% python3 -q
>>> import numpy as np
>>> from numpy import linalg as LA
>>> np.set_printoptions(precision=3, suppress=True, linewidth=140, floatmode="fixed")
>>> m1 = np.load("x.npy")
>>> m1
array([[ -6.002,   1.891,   5.415],
       [-11.764,   4.714,   7.331],
       [  3.474, -13.037,   0.881],
       [ 13.967,   3.590,  -0.884],
       [ -7.883, -20.130,   7.130],
       [  3.499, -14.868,   1.892],
       [  4.964, -16.173,  -0.929],
       [  5.029,  -3.413,  -1.595],
       [ -8.683,  -2.370,   0.909],
       [ -7.429,  12.145,   5.104],
       [ -4.507,   8.025,   3.596],
       [ -5.533,   2.115,  12.424],
       [  7.434,   7.025,   1.606],
       [ 14.950,  15.412,   0.966],
       [ -7.024,  21.354,   6.809],
       [  6.299,   9.941,   5.392],
       [  1.354,   3.550,   2.436],
       [ -6.880,  -2.203,  -1.925],
       [ -4.862,  -5.183,  -6.166],
       [ 12.531,  10.863,  11.659],
       [  2.126,  10.944,   6.602],
       [ -6.096,  -3.204,  -2.354]])
>>> t = np.radians(143)
>>> R = np.eye(3)
>>> R[1, 1] = R[0, 0] = np.cos(t)
>>> R[1, 0], R[0, 1] = -np.sin(t), np.sin(t)
>>> R
array([[-0.799,  0.602,  0.000],
       [-0.602, -0.799,  0.000],
       [ 0.000,  0.000,  1.000]])
>>> Y = m1 @ R.T
>>> round(LA.det(R), 3), np.round(np.trace(R), 3)
(np.float64(1.0), np.float64(-0.597))
>>> np.allclose(m1 @ m1.T, Y @ Y.T)
True
>>> LA.svd(m1, compute_uv=False), LA.svd(Y, compute_uv=False)
(array([51.157, 36.256, 22.530]), array([51.157, 36.256, 22.530]))
>>> X = np.load("block3.npy")
>>> X
array([[  5.107,  -1.305,   1.161],
       [ -5.599,   0.963,   2.067],
       [-14.954,  -2.146,   4.117],
       [-17.685,  -2.402,   1.088],
       [  4.726,   1.172,  -2.555],
       [ -8.005,   1.806,   2.501],
       [ -9.076,   1.786,  -8.226],
       [ -8.340,   3.130,   6.582],
       [-16.033,  -0.799,   4.683],
       [-19.701,  -5.087,  -6.019],
       [  4.293,  -0.021,  -4.936],
       [-11.982,   2.817,  -1.261],
       [ 11.638,  -5.361,  -7.789],
       [ 13.877,  -1.381,  -5.733],
       [ -6.517,   4.188,  -6.325],
       [ -7.237,   3.829,   1.069],
       [-18.231,  -0.368,  13.586],
       [  0.281,  -2.240,  -5.119],
       [ -3.313,   0.605,  -3.250],
       [  2.265,  -3.155,  -7.178],
       [ -5.028,   0.674,  -1.101],
       [ 17.311,  -1.400,   4.865],
       [ -3.030,   3.413,  -2.207]])
>>> gram = np.cov(X, rowvar=False)
>>> np.argsort(-X.std(axis=0).round(6), kind="stable")
array([0, 2, 1])
>>> np.corrcoef(X.T)
array([[ 1.000, -0.152, -0.355],
       [-0.152,  1.000,  0.181],
       [-0.355,  0.181,  1.000]])
>>> np.polyfit(X[:, 0], X[:, 1], 1)
array([-0.039, -0.219])
>>> gram.shape
(3, 3)
>>> X.std(axis=0)
array([10.109,  2.616,  5.323])
>>> np.median(X, axis=0)
array([-5.599, -0.021, -1.261])
>>> C = X[[19, 6]].astype(float)
>>> for _ in range(7):
...     z = LA.norm(X[:, None] - C, axis=-1).argmin(axis=1)
...     C = np.array([X[z == j].mean(axis=0) for j in range(2)])
... 
>>> z
array([0, 1, 1, 1, 0, 1, 1, 1, 1, 1, 0, 1, 0, 0, 1, 1, 1, 0, 1, 0, 1, 0, 1])
>>> np.abs(C[1] - C[0]).argmax()
np.int64(0)
>>> F = np.array([[62, 2, 3], [-1, -21, -3], [-3, -1, 42]])
>>> hat = np.triu(np.array([[7, 6, 8], [7, 8, 2], [7, 6, 1]]), 1) + np.eye(3)
>>> Y = hat @ F @ LA.inv(hat)
>>> np.trace(Y), np.trace(F)
(np.float64(83.0), np.int64(83))
>>> Y
array([[  32.000, -324.000,  713.000],
       [  -7.000,   19.000,   99.000],
       [  -3.000,   17.000,   32.000]])
>>> LA.matrix_rank(Y)
np.int64(3)
>>> round(LA.det(Y), 3)
np.float64(-54954.0)
>>> hat @ F - F @ hat
array([[ -30.000, -506.000, -182.000],
       [  -6.000,    4.000,  134.000],
       [   0.000,   18.000,   26.000]])
>>> x0 = np.array([2, 0, 2])
>>> y = F @ x0
>>> coef, lr = np.zeros(3), 1 / LA.norm(F, 2) ** 2
>>> for i in range(250):
...     coef -= lr * F.T @ (F @ coef - y)
...     if i % 50 == 0: print(i, round(LA.norm(F @ coef - y), 3))
... 
0 44.083
50 0.005
100 0.0
150 0.0
200 0.0
>>> round(LA.cond(F), 3)
np.float64(2.966)
>>> coef.round(3) + 0
array([2.000, 0.000, 2.000])
>>> u = np.array([-2, 1, 5])
>>> Y = F + np.outer(u, np.eye(3)[1])
>>> Y
array([[ 62.000,   0.000,   3.000],
       [ -1.000, -20.000,  -3.000],
       [ -3.000,   4.000,  42.000]])
>>> LA.matrix_rank(Y - F)
np.int64(1)
>>> np.round(LA.det(Y) / LA.det(F), 3), round(1 + LA.solve(F, u)[1], 3)
(np.float64(0.938), np.float64(0.938))
>>> round(LA.det(Y), 3)
np.float64(-51528.0)
>>> np.allclose(Y, Y.T)
False
>>> Y @ Y
array([[3835.000,   12.000,  312.000],
       [ -33.000,  388.000,  -69.000],
       [-316.000,   88.000, 1743.000]])
>>> np.allclose(Y @ Y.T, Y.T @ Y)
False
>>> round(float(np.abs(LA.eigvals(Y)).max()), 3)
61.535
>>> (Y - Y.T) / 2
array([[ 0.000,  0.500,  3.000],
       [-0.500,  0.000, -3.500],
       [-3.000,  3.500,  0.000]])
>>> np.kron(np.eye(2, dtype=int), F)
array([[ 62,   2,   3,   0,   0,   0],
       [ -1, -21,  -3,   0,   0,   0],
       [ -3,  -1,  42,   0,   0,   0],
       [  0,   0,   0,  62,   2,   3],
       [  0,   0,   0,  -1, -21,  -3],
       [  0,   0,   0,  -3,  -1,  42]])
>>> np.einsum("ij,ji->", F, F)
np.int64(6033)
>>> np.einsum("ii->", F)
np.int64(83)
>>> np.round(LA.det(2 * F), 3), np.round(LA.det(F), 3)
(np.float64(-439632.0), np.float64(-54954.0))
>>> round(float(LA.det(F.T)), 3)
-54954.0
>>> C = np.array([[0.6, 1.0, -0.5]])
>>> rng = np.random.default_rng(939)
>>> arr = np.array([[-3],
...     [-2],
...     [-4],
...     [5],
...     [-7],
...     [1],
...     [0],
...     [-7],
...     [4],
...     [9],
...     [2],
...     [-2],
...     [-3],
...     [-2],
...     [8],
...     [3],
...     [9],
...     [-9],
...     [4],
...     [1],
...     [-7],
...     [1],
...     [-6],
...     [-6],
...     [-8],
...     [8]]) @ C + 0.02 * rng.normal(size=(26, 3))
>>> arr
array([[-1.819, -3.001,  1.452],
       [-1.206, -2.010,  0.961],
       [-2.398, -3.994,  2.021],
       [ 3.015,  4.978, -2.511],
       [-4.195, -6.981,  3.504],
       [ 0.584,  0.997, -0.521],
       [-0.040,  0.004, -0.016],
       [-4.185, -6.948,  3.484],
       [ 2.378,  3.994, -1.988],
       [ 5.405,  9.005, -4.535],
       [ 1.213,  1.996, -1.039],
       [-1.163, -2.000,  1.045],
       [-1.787, -3.023,  1.497],
       [-1.147, -2.017,  1.008],
       [ 4.811,  8.039, -4.008],
       [ 1.813,  2.957, -1.507],
       [ 5.409,  9.021, -4.487],
       [-5.373, -8.990,  4.484],
       [ 2.403,  3.998, -1.975],
       [ 0.599,  0.961, -0.471],
       [-4.194, -6.996,  3.495],
       [ 0.578,  0.982, -0.521],
       [-3.576, -5.998,  2.972],
       [-3.583, -5.977,  3.016],
       [-4.814, -7.991,  3.991],
       [ 4.776,  7.978, -4.016]])
>>> Y = np.array([[5, -1], [1, -1], [1, 0]])
>>> LA.matrix_rank(arr @ Y)
np.int64(2)
>>> np.vstack([arr, Y.T]).shape
(28, 3)
>>> np.einsum("ij->j", arr)
array([ -6.496, -11.015,   5.335])
>>> q, _ = LA.qr(np.array([[0.6, -0.1], [0.3, -1.5]]))
>>> J = -2 * q
>>> J
array([[ 1.789,  0.894],
       [ 0.894, -1.789]])
>>> # symmetric, so the eigenvalues are real
>>> ev, vecs = LA.eigh(J)
>>> ev
array([-2.000,  2.000])
>>> (ev > 1e-8).sum(), (ev < -1e-8).sum()
(np.int64(1), np.int64(1))
>>> vecs @ np.diag(ev) @ vecs.T
array([[ 1.789,  0.894],
       [ 0.894, -1.789]])
>>> LA.eigvalsh(J @ J)
array([4.000, 4.000])
>>> round(float(ev.sum()), 3), np.round(np.trace(J), 3)
(-0.0, np.float64(-0.0))
>>> np.unique(ev.round(6) + 0, return_counts=True)[1]
array([1, 1])
>>> np.round(vecs.T @ J @ vecs, 3) + 0
array([[-2.000,  0.000],
       [ 0.000,  2.000]])
>>> np.round(J @ J.T, 3) + 0
array([[4.000, 0.000],
       [0.000, 4.000]])
>>> LA.svd(J, compute_uv=False)
array([2.000, 2.000])
>>> LA.norm(J, axis=0)
array([2.000, 2.000])
>>> np.round(J.T @ J, 3) + 0
array([[4.000, 0.000],
       [0.000, 4.000]])
>>> z = rng.permutation(2)
>>> Y = J[:, z] * rng.choice([-1, 1], 2)
>>> Y
array([[ 1.789,  0.894],
       [ 0.894, -1.789]])
>>> left, _, vt = LA.svd(J.T @ Y)
>>> z
array([0, 1])
>>> [round(float(LA.det(J[:i, :i])), 2) + 0 for i in range(1, 3)]
[1.79, -4.0]
>>> round(LA.eigvalsh(J).min(), 3)
np.float64(-2.0)
>>> K = np.loadtxt("test3.csv", delimiter=",")
>>> K
array([[-1.000,  2.000,  3.000,  0.000],
       [ 0.000, -1.000,  2.000,  3.000],
       [ 3.000,  0.000, -1.000,  2.000],
       [ 2.000,  3.000,  0.000, -1.000]])
>>> # rank 3
>>> x0 = np.array([5, 3, 0])
>>> y = m1 @ x0
>>> coef, lr = np.zeros(3), 1 / LA.norm(m1, 2) ** 2
>>> for i in range(60):
...     coef -= lr * m1.T @ (m1 @ coef - y)
...     if i % 10 == 0: print(i, round(LA.norm(m1 @ coef - y), 3))
... 
0 80.85
10 0.296
20 0.033
30 0.004
40 0.0
50 0.0
>>> round(LA.cond(m1), 3)
np.float64(2.271)
>>> coef.round(3) + 0
array([5.000, 3.000, 0.000])
>>> t = rng.uniform(0, 2 * np.pi, 12)
>>> q, _ = LA.qr(np.array([[-0.8, -2.1], [-0.5, 0.0], [1.0, -0.8]]))
>>> feats = 3 * np.c_[np.cos(t), np.sin(t)] @ q.T
>>> feats
array([[ 1.471,  1.120, -2.363],
       [ 1.606, -0.699,  2.436],
       [ 1.079,  1.138, -2.558],
       [ 1.858, -0.601,  2.277],
       [-2.795, -0.721,  0.818],
       [-0.826, -1.136,  2.651],
       [ 2.254, -0.413,  1.936],
       [-1.172,  0.837, -2.631],
       [ 2.195, -0.445,  1.996],
       [ 2.781,  0.733, -0.855],
       [ 2.501,  0.898, -1.392],
       [ 2.678,  0.807, -1.084]])
>>> Ac = feats - feats.mean(axis=0)
>>> left, sigma, vt = LA.svd(Ac, full_matrices=False)
>>> np.abs(vt[0]).argmax()
np.int64(2)
>>> np.round(sigma ** 2 / (sigma ** 2).sum(), 3) + 0
array([0.619, 0.381, 0.000])
>>> np.abs(left[:, 0]).argmax()
np.int64(5)
>>> vt[0] * np.sign(vt[0, np.abs(vt[0]).argmax()])
array([-0.127, -0.371,  0.920])
>>> sigma.round(3) + 0
array([7.557, 5.924, 0.000])
>>> np.searchsorted(np.cumsum(sigma ** 2) / (sigma ** 2).sum(), 0.9) + 1
np.int64(2)
>>> left, sigma, vt = LA.svd(feats)
>>> vecs = vt[:(sigma > 1e-8).sum()]
>>> x0 = feats[4] + -2 * feats[6] + rng.integers(2) * np.eye(3)[2]
>>> x0
array([-7.303,  0.104, -3.054])
>>> vecs.T @ vecs
array([[ 0.982,  0.125,  0.048],
       [ 0.125,  0.144, -0.328],
       [ 0.048, -0.328,  0.874]])
>>> LA.matrix_rank(np.vstack([feats, x0]))
np.int64(2)
>>> round(LA.norm(x0 - vecs.T @ vecs @ x0), 3)
np.float64(0.0)
